% ipython --no-banner

In [1]: import numpy as np

In [2]: np.set_printoptions(precision=2, suppress=True, linewidth=160, sign=" ")

In [3]: tidy = lambda a: np.round(a, 2) + 0

In [4]: F = np.array([[0, 2, 1, 2, 0],
   ...:     [2, 2, -1, 0, 0],
   ...:     [0, 0, 1, 2, 2],
   ...:     [-4, -2, 3, 2, 0]])

In [5]: F
Out[5]: 
array([[ 0,  2,  1,  2,  0],
       [ 2,  2, -1,  0,  0],
       [ 0,  0,  1,  2,  2],
       [-4, -2,  3,  2,  0]])

In [6]: print(np.abs(np.diag(np.linalg.qr(F)[1])) > 1e-9)
[ True  True  True False]

In [7]: np.allclose(F[:-1].T @ np.linalg.lstsq(F[:-1].T, F[-1])[0], F[-1])
Out[7]: True

In [8]: np.unique(F.round(6), axis=0).shape
Out[8]: (4, 5)

In [9]: F.sum(axis=0)
Out[9]: array([-2,  2,  4,  6,  2])

In [10]: np.diff(F, axis=0)
Out[10]: 
array([[ 2,  0, -2, -2,  0],
       [-2, -2,  2,  2,  2],
       [-4, -2,  2,  0, -2]])

In [11]: print(np.abs(F).max())
4

In [12]: np.count_nonzero(F)
Out[12]: np.int64(13)

In [13]: print(F.shape)
(4, 5)

In [14]: F.mean(axis=0)
Out[14]: array([-0.5,  0.5,  1. ,  1.5,  0.5])

In [15]: F.sum(axis=1)
Out[15]: array([ 5,  3,  5, -1])

In [16]: Uu, s, Vt = np.linalg.svd(F)

In [17]: np.argmax(s[:-1] / (s[1:] + 1e-6)) + 1
Out[17]: np.int64(3)

In [18]: out = Uu[:, :3] @ np.diag(s[:3]) @ Vt[:3]

In [19]: tidy(np.linalg.norm(F - out) / np.linalg.norm(F))
Out[19]: np.float64(0.0)

In [20]: tidy(np.abs(F - out).max())
Out[20]: np.float64(0.0)

In [21]: Uu, s, Vt = np.linalg.svd(F)

In [22]: evecs = Vt[:(s > 1e-8).sum()]

In [23]: rng = np.random.default_rng(85044)

In [24]: x0 = F[0] + -2 * F[3] + rng.integers(2) * np.eye(5)[4]

In [25]: x0
Out[25]: array([ 8.,  6., -5., -2.,  1.])

In [26]: np.linalg.matrix_rank(np.vstack([F, x0]))
Out[26]: np.int64(4)

In [27]: np.allclose(evecs.T @ evecs @ x0, x0)
Out[27]: False

In [28]: tidy(np.diag(evecs.T @ evecs))
Out[28]: array([ 0.58,  0.75,  0.33,  0.58,  0.75])

In [29]: rk = np.linalg.matrix_rank(F)

In [30]: rk
Out[30]: np.int64(3)

In [31]: ns = np.linalg.svd(F)[2][rk:].T

In [32]: [int(np.linalg.matrix_rank(F[:i])) for i in range(1, len(F) + 1)]
Out[32]: [1, 2, 3, 3]

In [33]: [int(np.linalg.matrix_rank(F[:, :j + 1])) for j in range(5)]
Out[33]: [1, 2, 3, 3, 3]

In [34]: print(tidy(F @ ns))
[[ 0.  0.]
 [ 0.  0.]
 [ 0.  0.]
 [ 0.  0.]]

In [35]: print(ns.shape)
(5, 2)

In [36]: arr = np.load("out13.npy")

In [37]: arr
Out[37]: 
array([[ 0,  1],
       [ 1,  0]])

In [38]: arr.sum(axis=1)
Out[38]: array([ 1,  1])

In [39]: np.linalg.matrix_power(arr, 2)
Out[39]: 
array([[ 1,  0],
       [ 0,  1]])

In [40]: np.linalg.matrix_power(arr, 100)
Out[40]: 
array([[ 1,  0],
       [ 0,  1]])

In [41]: tidy(np.sort(np.abs(np.linalg.eigvals(arr)))[::-1])
Out[41]: array([ 1.,  1.])

In [42]: pr = np.eye(2)[1]

In [43]: for _ in range(3):
    ...:     pr = pr @ arr
    ...:     print(pr.round(2))
    ...: 
[ 1.  0.]
[ 0.  1.]
[ 1.  0.]
